% python3 -q
>>> import numpy as np
>>> np.set_printoptions(suppress=True, linewidth=140)
>>> tidy = lambda a: np.round(a, 3) + 0
>>> X = np.load("a.npy")
>>> X
array([[ 3,  1,  0],
       [ 9,  0,  0],
       [13,  0,  0],
       [ 0, 11,  8],
       [ 9,  0,  0],
       [ 9,  0,  0],
       [ 0,  7,  4],
       [ 9,  0,  0],
       [ 1,  3,  0],
       [ 1,  3,  0],
       [11,  0,  0],
       [13,  0,  0],
       [ 7,  0,  0],
       [ 0,  9,  6],
       [11,  0,  0],
       [ 0,  7,  4],
       [ 0,  7,  4],
       [ 7,  0,  0],
       [ 7,  0,  0],
       [13,  0,  0],
       [ 0,  9,  6],
       [ 0,  5,  2],
       [13,  0,  0],
       [13,  0,  0],
       [ 3,  1,  0]])
>>> Z = X[[8, 14]].astype(float)
>>> for _ in range(3):
...     lab = np.linalg.norm(X[:, None] - Z, axis=-1).argmin(axis=1)
...     Z = np.array([X[lab == j].mean(axis=0) for j in range(2)])
... 
>>> lab
array([0, 1, 1, 0, 1, 1, 0, 1, 0, 0, 1, 1, 1, 0, 1, 0, 0, 1, 1, 1, 0, 0, 1, 1, 0])
>>> tidy(Z)
array([[ 0.727,  5.727,  3.091],
       [10.286,  0.   ,  0.   ]])
>>> np.bincount(lab)
array([11, 14])
>>> np.abs(Z[1] - Z[0]).argmax()
np.int64(0)
>>> tidy(Z[1] - Z[0])
array([ 9.558, -5.727, -3.091])
>>> f = np.array([1, 0, 2])
>>> np.polyval(f, X[17])
array([51,  2,  2])
>>> np.array([np.convolve(row, f, "same") for row in X])
array([[ 1,  6,  2],
       [ 0, 18,  0],
       [ 0, 26,  0],
       [11,  8, 22],
       [ 0, 18,  0],
       [ 0, 18,  0],
       [ 7,  4, 14],
       [ 0, 18,  0],
       [ 3,  2,  6],
       [ 3,  2,  6],
       [ 0, 22,  0],
       [ 0, 26,  0],
       [ 0, 14,  0],
       [ 9,  6, 18],
       [ 0, 22,  0],
       [ 7,  4, 14],
       [ 7,  4, 14],
       [ 0, 14,  0],
       [ 0, 14,  0],
       [ 0, 26,  0],
       [ 9,  6, 18],
       [ 5,  2, 10],
       [ 0, 26,  0],
       [ 0, 26,  0],
       [ 1,  6,  2]])
>>> vec = np.array([2, 3, -4])
>>> rhs = X @ vec
>>> rhs
array([ 9, 18, 26,  1, 18, 18,  5, 18, 11, 11, 22, 26, 14,  3, 22,  5,  5, 14, 14, 26,  3,  7, 26, 26,  9])
>>> tidy(np.linalg.solve(X.T @ X, X.T @ rhs))
array([ 2.,  3., -4.])
>>> tidy(np.linalg.pinv(X) @ X)
array([[1., 0., 0.],
       [0., 1., 0.],
       [0., 0., 1.]])
>>> rng = np.random.default_rng(706)
>>> rhs = rhs + 0.3 * rng.normal(size=25)
>>> tidy(rhs)
array([ 9.066, 17.938, 26.055,  1.04 , 18.15 , 17.966,  5.151, 18.568, 10.754, 10.79 , 22.242, 25.723, 13.784,  2.593, 22.222,  5.198,
        5.302, 13.25 , 13.988, 26.349,  3.099,  6.775, 25.805, 26.606,  9.322])
>>> c, *_ = np.linalg.lstsq(X, rhs)
>>> tidy(X.T @ (rhs - X @ c))
array([0., 0., 0.])
>>> Xc = (X - X.mean(axis=0)) / X.std(axis=0)
>>> tidy(Xc.std(axis=0))
array([1., 1., 1.])
>>> c = np.linalg.lstsq(np.delete(Xc, 2, axis=1), Xc[:, 2])[0]
>>> tidy(1 - np.var(Xc[:, 2] - np.delete(Xc, 2, axis=1) @ c))
np.float64(0.966)
>>> Xc = X - X.mean(axis=0)
>>> evecs = np.linalg.svd(Xc)[2][:2]
>>> Y = Xc - Xc @ evecs.T @ evecs
>>> tidy(np.diag(evecs.T @ evecs))
array([0.984, 0.588, 0.427])
>>> W0 = np.loadtxt("arr.csv", delimiter=",")
>>> tidy(W0)
array([[ 0.003, -0.01 , -0.02 ,  0.053],
       [-0.01 ,  0.03 ,  0.06 , -0.159],
       [-0.02 ,  0.06 ,  0.119, -0.318],
       [ 0.053, -0.159, -0.318,  0.848]])
>>> lab = rng.permutation(4)
>>> lab
array([3, 0, 2, 1])
>>> Y = W0[lab][:, lab]
>>> tidy(np.linalg.det(Y)), tidy(np.linalg.det(W0[lab]))
(np.float64(0.0), np.float64(0.0))
>>> tidy(np.sort(np.abs(np.linalg.eigvals(Y))))
array([0., 0., 0., 1.])
>>> data = np.abs(np.array([[1, -6, -7], [-6, 0, 9], [2, -3, 4]])) + np.eye(3)
>>> data = data / data.sum(axis=1, keepdims=True)
>>> tidy(data)
array([[0.133, 0.4  , 0.467],
       [0.375, 0.062, 0.562],
       [0.2  , 0.3  , 0.5  ]])
>>> Uu, sig, Vt = np.linalg.svd(data)
>>> tidy(sig)
array([1.068, 0.309, 0.005])
>>> Y = Uu[:, :2] @ np.diag(sig[:2]) @ Vt[:2]
>>> np.linalg.matrix_rank(data, rtol=0.05)
np.int64(2)
>>> tidy(np.abs(data - Y).max())
np.float64(0.003)
>>> f = np.array([0, -2, -1])
>>> Y = data + np.outer(f, np.eye(3)[1])
>>> tidy(np.linalg.det(Y) / np.linalg.det(data)), tidy(1 + np.linalg.solve(data, f)[1])
(np.float64(29.0), np.float64(29.0))
>>> np.linalg.matrix_rank(Y - data)
np.int64(1)
>>> q = data.astype(float).copy()
>>> for j in range(3):
...     q[:, j] -= q[:, :j] @ (q[:, :j].T @ q[:, j])
...     q[:, j] /= np.linalg.norm(q[:, j])
... 
>>> tidy(q.T @ q)
array([[1., 0., 0.],
       [0., 1., 0.],
       [0., 0., 1.]])
>>> tidy(q.T @ data)
array([[0.445, 0.307, 0.838],
       [0.   , 0.4  , 0.287],
       [0.   , 0.   , 0.009]])
>>> tidy(q)
array([[ 0.299,  0.771, -0.562],
       [ 0.842, -0.491, -0.225],
       [ 0.449,  0.406,  0.796]])
>>> lab = rng.permutation(3)
>>> lab
array([2, 1, 0])
>>> Y = q[lab][:, lab]
>>> tidy(np.linalg.det(Y)), tidy(np.linalg.det(q[lab]))
(np.float64(-1.0), np.float64(1.0))
>>> tidy(np.diag(Y))
array([ 0.796, -0.491,  0.299])
>>> Y = data / np.sqrt((data ** 2).mean(axis=1, keepdims=True))
>>> np.linalg.matrix_rank(data - data.mean(axis=1, keepdims=True))
np.int64(2)
>>> np.linalg.matrix_rank(Y) == np.linalg.matrix_rank(data)
np.True_
>>> tidy(data - data.mean(axis=1, keepdims=True))
array([[-0.2  ,  0.067,  0.133],
       [ 0.042, -0.271,  0.229],
       [-0.133, -0.033,  0.167]])
>>> m1 = np.loadtxt("block3.csv", delimiter=",")
>>> m1
array([[ 1., -2.,  3.,  0.],
       [ 0.,  4., -4.,  0.],
       [ 0.,  2., -2.,  0.],
       [ 0., -2.,  4.,  2.]])
>>> # null space of dimension 1
>>> np.linalg.cond(m1) > 100
np.True_
>>> np.linalg.matrix_rank(m1, rtol=0.1)
np.int64(3)
>>> tidy(np.linalg.norm(m1, 2) / np.linalg.norm(m1))
np.float64(0.966)
>>> rank = np.linalg.matrix_rank(m1)
>>> rank
np.int64(3)
>>> N = np.linalg.svd(m1)[2][rank:].T
>>> np.linalg.matrix_rank(m1.T @ m1), np.linalg.matrix_rank(m1 @ m1.T)
(np.int64(3), np.int64(3))
>>> N.shape
(4, 1)
>>> np.allclose(m1 @ N, 0)
True
>>> [int(np.linalg.matrix_rank(m1[:i])) for i in range(1, len(m1) + 1)]
[1, 2, 2, 3]
>>> J = np.load("test1.npy")
>>> J
array([[4., 3., 3., 0.],
       [3., 4., 3., 0.],
       [3., 3., 4., 0.],
       [0., 0., 0., 4.]])
>>> evals, evecs = np.linalg.eig(J)
>>> tidy(evals)
array([ 1., 10.,  1.,  4.])
>>> W1 = np.array([[-2, -2], [-1, 1], [0, 0], [2, 1]])
>>> c = np.array([2, -1])
>>> H = np.maximum(J @ W1 + c, 0)
>>> np.linalg.matrix_rank(H)
np.int64(1)
>>> (H > 0).astype(int)
array([[0, 0],
       [0, 0],
       [0, 0],
       [1, 1]])
>>> Z = np.array([[1, -7, 2], [-7, 3, 7]])
>>> W1 @ Z
array([[ 12,   8, -18],
       [ -8,  10,   5],
       [  0,   0,   0],
       [ -5, -11,  11]])
